In [1]: import numpy as np

In [2]: import numpy.linalg as la

In [3]: np.set_printoptions(suppress=True, linewidth=100)

In [4]: def rd(a):
   ...:     return np.round(a, 2) + 0
   ...: 

In [5]: data = np.array([[-1, 0, -1, 2, 1, 0, -1, 1],
   ...:     [-3, 2, -2, -1, -1, -3, 3, 0],
   ...:     [2, -1, -1, 1, -1, 1, -1, 2],
   ...:     [0, 1, -1, -2, 2, -1, 0, -2],
   ...:     [-7, 4, -5, 0, -1, -6, 5, 1]])

In [6]: # rank 4

In [7]: la.matrix_rank(data, rtol=0.1)
Out[7]: np.int64(4)

In [8]: la.cond(data) > 100
Out[8]: np.True_

In [9]: [round(float(x), 2) for x in la.svd(data, compute_uv=False)[:3]]
Out[9]: [13.88, 4.72, 2.87]

In [10]: np.argsort(-la.norm(data, axis=0).round(6), kind="stable")[:3]
Out[10]: array([0, 5, 6])

In [11]: x = np.array([-1, -2, -1, 0, -2, -1, 1, -1])

In [12]: np.sign((data @ x).round(6))
Out[12]: array([-1,  1, -1, -1,  1])

In [13]: (data * x).sum(axis=1)
Out[13]: array([-2,  9, -1, -2, 16])

In [14]: la.norm(data @ x) <= la.norm(data, 2) * la.norm(x) + 1e-9
Out[14]: np.True_

In [15]: x @ data
Traceback (most recent call last):
  Cell In[15], line 1
    x @ data
ValueError: matmul: Input operand 1 has a mismatch in its core dimension 0, with gufunc signature (n?,k),(k,m?)->(n?,m?) (size 5 is different from 8)


In [16]: Uu, sigma, VT = la.svd(data)

In [17]: np.argmax(sigma[:-1] / (sigma[1:] + 1e-6)) + 1
Out[17]: np.int64(4)

In [18]: Y = Uu[:, :4] @ np.diag(sigma[:4]) @ VT[:4]

In [19]: rd(la.norm(data - Y) / la.norm(data))
Out[19]: np.float64(0.0)

In [20]: rd(Y)
Out[20]: 
array([[-1.,  0., -1.,  2.,  1.,  0., -1.,  1.],
       [-3.,  2., -2., -1., -1., -3.,  3.,  0.],
       [ 2., -1., -1.,  1., -1.,  1., -1.,  2.],
       [ 0.,  1., -1., -2.,  2., -1.,  0., -2.],
       [-7.,  4., -5.,  0., -1., -6.,  5.,  1.]])

In [21]: E = np.loadtxt("dump.csv", delimiter=",")

In [22]: rd(E)
Out[22]: 
array([[-0.03,  0.98, -1.22,  0.5 , -0.61,  1.32,  3.22,  3.14],
       [ 1.21,  2.07,  0.29,  2.5 ,  2.21,  1.28,  1.56,  1.99],
       [-1.19, -0.8 , -1.72, -1.77, -2.82,  0.35,  2.33,  1.83],
       [ 1.28,  1.  ,  1.7 ,  1.98,  2.96, -0.2 , -2.08, -1.55],
       [ 0.57, -0.26,  1.58,  0.49,  1.69, -1.01, -3.14, -2.86],
       [-1.27, -0.97, -1.7 , -1.95, -2.95,  0.22,  2.12,  1.59],
       [-1.49, -1.97, -1.01, -2.75, -3.01, -0.84, -0.15, -0.71],
       [ 1.5 ,  1.69,  1.38,  2.61,  3.21,  0.45, -0.81, -0.22],
       [ 1.18,  2.05,  0.22,  2.45,  2.12,  1.31,  1.67,  2.08],
       [ 0.  ,  1.01, -1.2 ,  0.56, -0.55,  1.33,  3.21,  3.14],
       [-1.47, -1.52, -1.51, -2.47, -3.2 , -0.26,  1.21,  0.63],
       [ 0.34,  1.4 , -0.89,  1.15,  0.18,  1.43,  3.03,  3.09],
       [ 0.43, -0.45,  1.51,  0.23,  1.43, -1.1 , -3.2 , -2.97],
       [ 1.51,  1.72,  1.36,  2.63,  3.2 ,  0.48, -0.74, -0.15],
       [-0.71,  0.05, -1.64, -0.76, -1.96,  0.89,  3.04,  2.71],
       [ 0.96,  1.94, -0.13,  2.14,  1.59,  1.41,  2.2 ,  2.52],
       [-0.53,  0.31, -1.56, -0.42, -1.62,  1.03,  3.16,  2.89],
       [ 1.38,  2.08,  0.65,  2.68,  2.66,  1.1 ,  0.92,  1.43],
       [-1.51, -1.87, -1.19, -2.72, -3.13, -0.67,  0.29, -0.29],
       [-0.33,  0.59, -1.44, -0.04, -1.22,  1.17,  3.23,  3.03],
       [-1.19, -0.8 , -1.72, -1.77, -2.82,  0.35,  2.33,  1.83],
       [ 1.31,  2.08,  0.49,  2.62,  2.48,  1.19,  1.21,  1.68],
       [ 1.33,  1.13,  1.67,  2.11,  3.05, -0.09, -1.9 , -1.35]])

In [23]: # rows and columns are dependent

In [24]: Xs = E - E.mean(axis=0)

In [25]: Uu, sigma, VT = la.svd(Xs, full_matrices=False)

In [26]: rd(Xs.mean(axis=0))
Out[26]: array([0., 0., 0., 0., 0., 0., 0., 0.])

In [27]: (np.sign(Uu[:, 0]) == np.sign(Uu[0, 0])).astype(int)
Out[27]: array([1, 0, 1, 0, 0, 1, 1, 0, 0, 1, 1, 1, 0, 0, 1, 0, 1, 0, 1, 1, 1, 0, 0])

In [28]: la.matrix_rank(Xs)
Out[28]: np.int64(2)

In [29]: rd((sigma ** 2).sum() ** 2 / (sigma ** 4).sum())
Out[29]: np.float64(1.85)

In [30]: np.searchsorted(np.cumsum(sigma ** 2) / (sigma ** 2).sum(), 0.9) + 1
Out[30]: np.int64(2)

In [31]: rd(VT[0] * np.sign(VT[0, np.abs(VT[0]).argmax()]))
Out[31]: array([ 0.27,  0.24,  0.33,  0.43,  0.62, -0.01, -0.36, -0.25])

In [32]: rd(sigma)
Out[32]: array([18.14, 13.48,  0.  ,  0.  ,  0.  ,  0.  ,  0.  ,  0.  ])
